In [1]: import numpy as np

In [2]: np.set_printoptions(suppress=True, linewidth=140)

In [3]: rnd = lambda a: np.round(a, 1) + 0

In [4]: m1 = np.loadtxt("block1.csv", delimiter=",")

In [5]: print(m1)
[[11.  5. 12.]
 [ 5. 14. -2.]
 [12. -2. 23.]]

In [6]: # symmetric, so the eigenvalues are real

In [7]: Lm = np.linalg.cholesky(m1)

In [8]: print(rnd(np.diag(Lm) ** 2))
[11.  11.7  5.2]

In [9]: print(rnd(Lm))
[[ 3.3  0.   0. ]
 [ 1.5  3.4  0. ]
 [ 3.6 -2.2  2.3]]

In [10]: print(rnd(np.prod(np.diag(Lm)) ** 2), rnd(np.linalg.det(m1)))
667.0 667.0

In [11]: print(rnd(m1 / np.sqrt(np.outer(np.diag(m1), np.diag(m1)))))
[[ 1.   0.4  0.8]
 [ 0.4  1.  -0.1]
 [ 0.8 -0.1  1. ]]

In [12]: print(np.linalg.eigvalsh(m1).min() > 0)
True

In [13]: vals, evecs = np.linalg.eigh(m1)

In [14]: x = np.array([0, 1, 2])

In [15]: print(rnd(np.linalg.eigvalsh(m1[1:, 1:])))
[13.6 23.4]

In [16]: print(x @ m1 @ x)
98.0

In [17]: print(x @ m1 @ x / (x @ x), rnd(vals[0]), rnd(vals[-1]))
19.6 1.4 30.5

In [18]: print(rnd(evecs * np.sqrt(vals) @ evecs.T))
[[ 2.7  0.9  1.7]
 [ 0.9  3.6 -0.4]
 [ 1.7 -0.4  4.4]]

In [19]: print(rnd(evecs * np.abs(vals) @ evecs.T))
[[11.  5. 12.]
 [ 5. 14. -2.]
 [12. -2. 23.]]

In [20]: print(rnd(np.sort(np.abs(np.linalg.eigvals(m1)))))
[ 1.4 16.2 30.5]

In [21]: print(np.allclose(m1, m1.T))
True

In [22]: print(rnd(np.linalg.det(m1)))
667.0

In [23]: print(np.trace(m1))
48.0

In [24]: print((m1 - m1.T) / 2)
[[0. 0. 0.]
 [0. 0. 0.]
 [0. 0. 0.]]

In [25]: print(rnd(np.linalg.matrix_power(m1, 3)))
[[ 8471.  2068. 12432.]
 [ 2068.  3683.   440.]
 [12432.   440. 20375.]]

In [26]: print(m1 @ m1)
[[290. 101. 398.]
 [101. 225. -14.]
 [398. -14. 677.]]

In [27]: x = np.array([8, -4, -1])

In [28]: y = m1 @ x

In [29]: print(y)
[ 56. -14.  81.]

In [30]: print(rnd(np.linalg.solve(m1, m1[:, 1])))
[0. 1. 0.]

In [31]: print(rnd(np.linalg.solve(m1, y + m1[:, 0])))
[ 9. -4. -1.]

In [32]: arr = np.load("test13.npy")

In [33]: print(arr)
[[-0.1  0.6  0.3 -0.6]
 [-2.  -1.9 -0.6  0.4]
 [ 0.4  1.3 -1.   0.6]]

In [34]: B = np.array([[0, 1, 1], [0, -1, 1]])

In [35]: C = np.kron(B, arr)

In [36]: print(rnd(np.linalg.norm(C, 2)), rnd(np.linalg.norm(B, 2) * np.linalg.norm(arr, 2)))
4.3 4.3

In [37]: print(C.shape)
(6, 12)

In [38]: print(np.linalg.matrix_rank(C))
6

In [39]: print(C)
[[-0.   0.   0.  -0.  -0.1  0.6  0.3 -0.6 -0.1  0.6  0.3 -0.6]
 [-0.  -0.  -0.   0.  -2.  -1.9 -0.6  0.4 -2.  -1.9 -0.6  0.4]
 [ 0.   0.  -0.   0.   0.4  1.3 -1.   0.6  0.4  1.3 -1.   0.6]
 [-0.   0.   0.  -0.   0.1 -0.6 -0.3  0.6 -0.1  0.6  0.3 -0.6]
 [-0.  -0.  -0.   0.   2.   1.9  0.6 -0.4 -2.  -1.9 -0.6  0.4]
 [ 0.   0.  -0.   0.  -0.4 -1.3  1.  -0.6  0.4  1.3 -1.   0.6]]

In [40]: B = C / np.sqrt((C ** 2).mean(axis=1, keepdims=True))

In [41]: print(rnd(C - C.mean(axis=1, keepdims=True)))
[[ 0.   0.   0.   0.  -0.1  0.6  0.3 -0.6 -0.1  0.6  0.3 -0.6]
 [ 0.7  0.7  0.7  0.7 -1.3 -1.2  0.1  1.1 -1.3 -1.2  0.1  1.1]
 [-0.2 -0.2 -0.2 -0.2  0.2  1.1 -1.2  0.4  0.2  1.1 -1.2  0.4]
 [ 0.   0.   0.   0.   0.1 -0.6 -0.3  0.6 -0.1  0.6  0.3 -0.6]
 [ 0.   0.   0.   0.   2.   1.9  0.6 -0.4 -2.  -1.9 -0.6  0.4]
 [ 0.   0.   0.   0.  -0.4 -1.3  1.  -0.6  0.4  1.3 -1.   0.6]]
